% python3 -q
>>> import numpy as np
>>> np.set_printoptions(precision=2, suppress=True, linewidth=100, floatmode="fixed")
>>> A = np.load("arr.npy")
>>> A
array([[1, 0, 0],
       [0, 1, 0],
       [0, 0, 1]])
>>> # 3 groups of indices that never mix
>>> (A + A.T) / 2
array([[1.00, 0.00, 0.00],
       [0.00, 1.00, 0.00],
       [0.00, 0.00, 1.00]])
>>> A.inv()
Traceback (most recent call last):
  File "<python-input-6>", line 1, in <module>
    A.inv()
    ^^^^^
AttributeError: 'numpy.ndarray' object has no attribute 'inv'
>>> round(np.abs(np.linalg.eigvals(A)).max(), 2)
np.float64(1.0)
>>> np.linalg.determinant(A)
Traceback (most recent call last):
  File "<python-input-8>", line 1, in <module>
    np.linalg.determinant(A)
    ^^^^^^^^^^^^^^^^^^^^^
AttributeError: module 'numpy.linalg' has no attribute 'determinant'
>>> np.allclose(A, A.T)
True
>>> np.round(np.linalg.det(A), 2)
np.float64(1.0)
>>> blk = np.stack([A, -1 * A, A[::-1]])
>>> np.linalg.matrix_rank(blk.reshape(3, -1))
np.int64(2)
>>> np.linalg.norm(blk, axis=(1, 2))
array([1.73, 1.73, 1.73])
>>> np.einsum("bij,cij->bc", blk, blk)
array([[ 3, -3,  1],
       [-3,  3, -1],
       [ 1, -1,  3]])
>>> np.linalg.matrix_rank(blk)
array([3, 3, 3])
>>> m1 = np.abs(np.array([[-2, 1, -2, 0], [2, 2, -3, -1], [-3, 1, -1, 2], [3, 1, 0, 1]])) + np.eye(4)
>>> m1 = m1 / m1.sum(axis=1, keepdims=True)
>>> m1
array([[0.50, 0.17, 0.33, 0.00],
       [0.22, 0.33, 0.33, 0.11],
       [0.38, 0.12, 0.25, 0.25],
       [0.50, 0.17, 0.00, 0.33]])
>>> W1 = np.array([[1, 2], [1, 1], [0, 1], [3, 0]])
>>> beta = np.array([-2, -2])
>>> H = np.maximum(m1 @ W1 + beta, 0)
>>> (H > 0).astype(int)
array([[0, 0],
       [0, 0],
       [0, 0],
       [0, 0]])
>>> np.linalg.matrix_rank(H)
np.int64(0)
>>> cent = np.array([[8, 0, 0], [-7, -2, -4]])
>>> H @ cent
array([[0.00, 0.00, 0.00],
       [0.00, 0.00, 0.00],
       [0.00, 0.00, 0.00],
       [0.00, 0.00, 0.00]])
>>> (H @ cent).round(6).argmax(axis=1)
array([0, 0, 0, 0])
>>> u = np.array([2, -1, 2, 0])
>>> B = m1 + np.outer(u, np.eye(4)[3])
>>> round(np.linalg.det(B) / np.linalg.det(m1), 2), round(float(1 + np.linalg.solve(m1, u)[3]), 2)
(np.float64(3.0), 3.0)
>>> x0 = np.array([1, 2, 3, 1])
>>> h = np.maximum(m1 @ x0, 0)
>>> np.maximum(m1 @ x0, 0) - np.maximum(-m1 @ x0, 0)
array([1.83, 2.00, 1.62, 1.17])
>>> h
array([1.83, 2.00, 1.62, 1.17])
>>> np.tanh(m1 @ x0)
array([0.95, 0.96, 0.93, 0.82])
>>> m1 * (h > 1e-9)[:, None]
array([[0.50, 0.17, 0.33, 0.00],
       [0.22, 0.33, 0.33, 0.11],
       [0.38, 0.12, 0.25, 0.25],
       [0.50, 0.17, 0.00, 0.33]])
>>> x0 = np.array([2, 3, 0, 1])
>>> rhs = m1 @ x0
>>> rhs
array([1.50, 1.56, 1.38, 1.83])
>>> np.round(np.linalg.solve(m1, rhs), 2) + 0
array([2.00, 3.00, 0.00, 1.00])
>>> np.round(np.linalg.solve(m1.T, m1[2]), 2) + 0
array([0.00, 0.00, 1.00, 0.00])
>>> rng = np.random.default_rng(813396)
>>> B = m1 + rng.integers(-2, 3, (4, 1)) @ rng.integers(-2, 3, (1, 4))
>>> B
array([[ 4.50,  4.17, -3.67, -4.00],
       [-1.78, -1.67,  2.33,  2.11],
       [ 2.38,  2.12, -1.75, -1.75],
       [ 0.50,  0.17,  0.00,  0.33]])
>>> np.round(np.linalg.svd(B - m1, compute_uv=False), 2) + 0
array([9.80, 0.00, 0.00, 0.00])
>>> np.abs(B - m1).sum(axis=1)
array([16.00,  8.00,  8.00,  0.00])
>>> J = np.array([[7.0, -3.0, 1.0, -4.0],
...     [0.0, 3.0, 0.0, 0.0],
...     [2.0, -3.0, 2.0, -2.0],
...     [7.0, -6.0, 1.0, -4.0]])
>>> np.argsort(-np.linalg.norm(J, axis=0).round(6), kind="stable")[:3]
array([0, 1, 3])
>>> np.round(np.linalg.norm(J, 2) / np.linalg.norm(J), 2)
np.float64(0.97)
>>> r = np.linalg.matrix_rank(J)
>>> r
np.int64(3)
>>> ns = np.linalg.svd(J)[2][r:].T
>>> np.linalg.matrix_rank(J.T @ J), np.linalg.matrix_rank(J @ J.T)
(np.int64(3), np.int64(3))
>>> [int(np.linalg.matrix_rank(J[:, :j + 1])) for j in range(4)]
[1, 2, 3, 3]
